$ python -q
>>> import numpy as np
>>> np.set_printoptions(precision=2, suppress=True, linewidth=120)
>>> def tidy(a):
...     return np.round(a, 2) + 0
... 
>>> W0 = np.load("sample6.npy")
>>> W0
array([[ 0.  ,  3.54, -1.6 ,  0.9 , -0.3 ],
       [-1.  ,  2.41,  0.  ,  0.6 , -1.2 ],
       [-0.9 ,  1.59,  0.2 ,  0.4 , -0.3 ],
       [ 0.4 , -0.01,  0.7 ,  0.  ,  0.4 ],
       [-0.1 , -5.62,  1.6 , -1.4 , -0.8 ],
       [ 1.3 ,  1.21, -0.9 ,  0.3 , -0.4 ],
       [ 0.4 ,  3.24, -1.4 ,  0.8 ,  0.  ],
       [ 0.5 , -2.01, -0.6 , -0.5 , -0.1 ],
       [-1.8 , -8.  ,  0.1 , -2.  ,  1.5 ],
       [ 1.5 , -2.87, -1.  , -0.7 , -0.8 ],
       [-0.4 ,  2.87, -0.8 ,  0.7 , -0.1 ],
       [ 1.3 , -4.43, -0.7 , -1.1 , -0.3 ],
       [ 0.9 , -2.39, -2.2 , -0.6 ,  0.  ],
       [-0.1 ,  9.25, -0.2 ,  2.3 ,  1.9 ],
       [ 0.1 , -4.34,  1.5 , -1.1 , -0.1 ],
       [ 0.8 ,  4.92,  0.7 ,  1.2 ,  1.8 ],
       [-0.4 , -2.37,  0.5 , -0.6 ,  0.7 ],
       [-0.4 , -1.18, -0.3 , -0.3 , -2.2 ],
       [-0.9 , -3.27, -1.8 , -0.8 ,  0.5 ],
       [ 0.6 ,  0.41, -0.8 ,  0.1 ,  0.5 ],
       [ 0.6 ,  7.3 ,  0.7 ,  1.8 , -0.2 ],
       [ 0.  , -3.16,  0.4 , -0.8 ,  1.6 ],
       [-1.8 ,  2.65,  0.2 ,  0.7 ,  0.3 ],
       [-1.  ,  8.03,  0.4 ,  2.  , -0.4 ],
       [-0.6 , -5.24,  0.  , -1.3 ,  1.9 ],
       [ 0.5 , -0.78, -1.8 , -0.2 ,  0.  ],
       [-0.8 , -2.43,  0.2 , -0.6 , -0.5 ],
       [ 0.3 ,  4.1 ,  0.3 ,  1.  ,  0.1 ],
       [ 0.6 ,  6.76,  1.2 ,  1.7 ,  1.4 ],
       [ 1.9 , -4.74,  0.5 , -1.2 , -0.5 ],
       [-0.7 ,  2.  , -0.2 ,  0.5 ,  0.1 ],
       [-0.8 ,  0.01, -0.9 ,  0.  , -0.1 ]])
>>> # column 1 is much longer than the rest
>>> x0 = np.array([-1, 3, 4, -1, 9])
>>> h = np.maximum(W0 @ x0, 0)
>>> np.flatnonzero(h > 1e-9)
array([ 0,  2,  3,  6, 10, 13, 15, 16, 19, 20, 21, 22, 23, 24, 27, 28, 30])
>>> proj = W0 @ np.linalg.solve(W0.T @ W0, W0.T)
>>> np.allclose(proj @ proj, proj)
True
>>> Xs = W0 - W0.mean(axis=0)
>>> vecs = np.linalg.svd(Xs)[2][:4]
>>> M2 = Xs - Xs @ vecs.T @ vecs
>>> np.linalg.norm(M2, axis=1).round(6).argmax()
np.int64(22)
>>> tidy(np.diag(vecs.T @ vecs))
array([1.  , 0.94, 1.  , 0.06, 1.  ])
>>> tidy(M2.std(axis=0))
array([0.  , 0.  , 0.  , 0.01, 0.  ])
>>> M2 = np.c_[W0[:, :4] @ np.array([[1, 1, 2, -2], [0, -3, 3, 1], [-2, -1, 1, 0], [-2, 0, -1, -2]]), np.array([2, 1, 2, 1, 1, 1, 3, 2, 1, 1, 2, 2, 2, 1, 2, 3, 3, 0, 3, 0, 2, 3, 2, 3, 1, 3, 2, 1, 2, 2, 1, 3])]
>>> tidy(M2)
array([[  1.4 ,  -9.02,   8.12,   1.74,   2.  ],
       [ -2.2 ,  -8.23,   4.63,   3.21,   1.  ],
       [ -2.1 ,  -5.87,   2.77,   2.59,   2.  ],
       [ -1.  ,  -0.27,   1.47,  -0.81,   1.  ],
       [ -0.5 ,  15.16, -14.06,  -2.62,   1.  ],
       [  2.5 ,  -1.43,   5.03,  -1.99,   1.  ],
       [  1.6 ,  -7.92,   8.32,   0.84,   3.  ],
       [  2.7 ,   7.13,  -5.13,  -2.01,   2.  ],
       [  2.  ,  22.1 , -25.5 ,  -0.4 ,   1.  ],
       [  4.9 ,  11.11,  -5.91,  -4.47,   1.  ],
       [ -0.2 ,  -8.21,   6.31,   2.27,   2.  ],
       [  4.9 ,  15.29, -10.29,  -4.83,   2.  ],
       [  6.5 ,  10.27,  -6.97,  -2.99,   2.  ],
       [ -4.3 , -27.65,  25.05,   4.85,   1.  ],
       [ -0.7 ,  11.62, -10.22,  -2.34,   2.  ],
       [ -3.  , -14.66,  15.86,   0.92,   3.  ],
       [ -0.2 ,   6.21,  -6.81,  -0.37,   3.  ],
       [  0.8 ,   3.44,  -4.34,   0.22,   0.  ],
       [  4.3 ,  10.71, -12.61,   0.13,   3.  ],
       [  2.  ,   0.17,   1.53,  -0.99,   0.  ],
       [ -4.4 , -22.  ,  22.  ,   2.5 ,   2.  ],
       [  0.8 ,   9.08,  -8.28,  -1.56,   3.  ],
       [ -3.6 ,  -9.95,   3.85,   4.85,   2.  ],
       [ -5.8 , -25.49,  20.49,   6.03,   3.  ],
       [  2.  ,  15.12, -15.62,  -1.44,   1.  ],
       [  4.5 ,   4.64,  -2.94,  -1.38,   3.  ],
       [  0.  ,   6.29,  -8.09,   0.37,   2.  ],
       [ -2.3 , -12.3 ,  12.2 ,   1.5 ,   1.  ],
       [ -5.2 , -20.88,  20.98,   2.16,   2.  ],
       [  3.3 ,  15.62,  -8.72,  -6.14,   2.  ],
       [ -1.3 ,  -6.5 ,   3.9 ,   2.4 ,   1.  ],
       [  1.  ,   0.07,  -2.47,   1.61,   3.  ]])
>>> tidy(np.linalg.norm(np.linalg.qr(W0)[0].T @ M2, axis=0) ** 2 / ((M2 ** 2).sum(axis=0) + 1e-12))
array([1.  , 1.  , 1.  , 1.  , 0.17])
>>> tidy(np.linalg.lstsq(W0, M2[:, 0])[0])
array([ 1.,  0., -2., -2.,  0.])
